$ ipython --no-banner

In [1]: import numpy as np

In [2]: import numpy.linalg as la

In [3]: np.set_printoptions(precision=2, suppress=True, linewidth=140, legacy="1.25")

In [4]: tidy = lambda a: np.round(a, 2) + 0

In [5]: A = np.loadtxt("out15.csv", delimiter=",")

In [6]: print(A)
[[ 0.6 -2.5  0.8  0.1]
 [-1.2 -0.5 -0.9  0. ]
 [ 0.5  0.5 -0.6 -0.8]
 [-0.4 -0.6  1.1 -0.4]]

In [7]: Y = la.inv(A)

In [8]: print(tidy(la.inv(Y)))
[[ 0.6 -2.5  0.8  0.1]
 [-1.2 -0.5 -0.9  0. ]
 [ 0.5  0.5 -0.6 -0.8]
 [-0.4 -0.6  1.1 -0.4]]

In [9]: print(tidy(la.slogdet(A)[0]))
-1.0

In [10]: print((np.abs(Y) > 1e-9).astype(int))
[[1 1 1 1]
 [1 1 1 1]
 [1 1 1 1]
 [1 1 1 1]]

In [11]: theta = np.radians(30)

In [12]: Rm = np.eye(4)

In [13]: Rm[0, 0] = Rm[3, 3] = np.cos(theta)

In [14]: Rm[0, 3], Rm[3, 0] = -np.sin(theta), np.sin(theta)

In [15]: print(tidy(Rm))
[[ 0.87  0.    0.   -0.5 ]
 [ 0.    1.    0.    0.  ]
 [ 0.    0.    1.    0.  ]
 [ 0.5   0.    0.    0.87]]

In [16]: Y = A @ Rm.T

In [17]: print(tidy(Y))
[[ 0.47 -2.5   0.8   0.39]
 [-1.04 -0.5  -0.9  -0.6 ]
 [ 0.83  0.5  -0.6  -0.44]
 [-0.15 -0.6   1.1  -0.55]]

In [18]: Y = np.array([[-2, -2, 3], [3, -1, -2]])

In [19]: C = np.kron(Y, A)

In [20]: print(C.shape)
(8, 12)

In [21]: print(tidy(la.norm(C, 2)), tidy(la.norm(Y, 2) * la.norm(A, 2)))
14.68 14.68

In [22]: print(tidy(A.mean(axis=0)))
[-0.12 -0.78  0.1  -0.28]

In [23]: print(np.unravel_index(np.abs(A).argmax(), A.shape))
(0, 1)

In [24]: print(np.count_nonzero(A))
15

In [25]: rng = np.random.default_rng(5459)

In [26]: theta = rng.uniform(0, 2 * np.pi, 32)

In [27]: q, _ = la.qr(np.array([[-1.9, -0.2], [-1.5, -0.1], [0.7, -1.0]]))

In [28]: mat = 10 * np.c_[np.cos(theta), np.sin(theta)] @ q.T

In [29]: print(tidy(mat))
[[ 5.8   4.82 -6.57]
 [ 5.83  4.84 -6.53]
 [ 4.79  3.24  8.16]
 [ 0.2   0.69 -9.97]
 [ 7.82  6.09 -1.34]
 [-5.9  -4.88  6.43]
 [-1.83 -0.88 -9.79]
 [ 6.91  5.57 -4.6 ]
 [-5.62 -3.94 -7.27]
 [ 5.78  4.8  -6.6 ]
 [-2.97 -1.78 -9.38]
 [-6.37 -5.21  5.68]
 [ 3.72  2.38  8.97]
 [ 0.69  1.07 -9.92]
 [-7.1  -5.69  4.15]
 [ 6.05  4.29  6.71]
 [-5.01 -3.43 -7.94]
 [ 5.38  4.53 -7.11]
 [-1.57 -1.73  9.72]
 [-7.43 -5.89  3.18]
 [ 6.57  5.35 -5.31]
 [ 7.02  5.64 -4.34]
 [ 4.47  2.98  8.43]
 [-0.98 -0.22 -9.95]
 [ 7.49  5.93 -2.95]
 [ 4.96  3.38  8.  ]
 [ 6.06  5.   -6.19]
 [-7.06 -5.18 -4.83]
 [-7.16 -5.73  3.99]
 [ 0.28 -0.32  9.99]
 [-2.36 -2.33  9.43]
 [-4.61 -3.97  7.94]]

In [30]: idx = mat[:, 2] > np.median(mat[:, 2])

In [31]: r0 = mat[idx].mean(axis=0) - mat[~idx].mean(axis=0)

In [32]: print(idx.astype(int))
[0 0 1 0 1 1 0 0 0 0 0 1 1 0 1 1 0 0 1 1 0 0 1 0 1 1 0 0 1 1 1 1]

In [33]: print(np.argsort(-np.abs(r0).round(6), kind="stable"))
[2 1 0]

In [34]: print(tidy(r0))
[-1.86 -2.15 13.3 ]
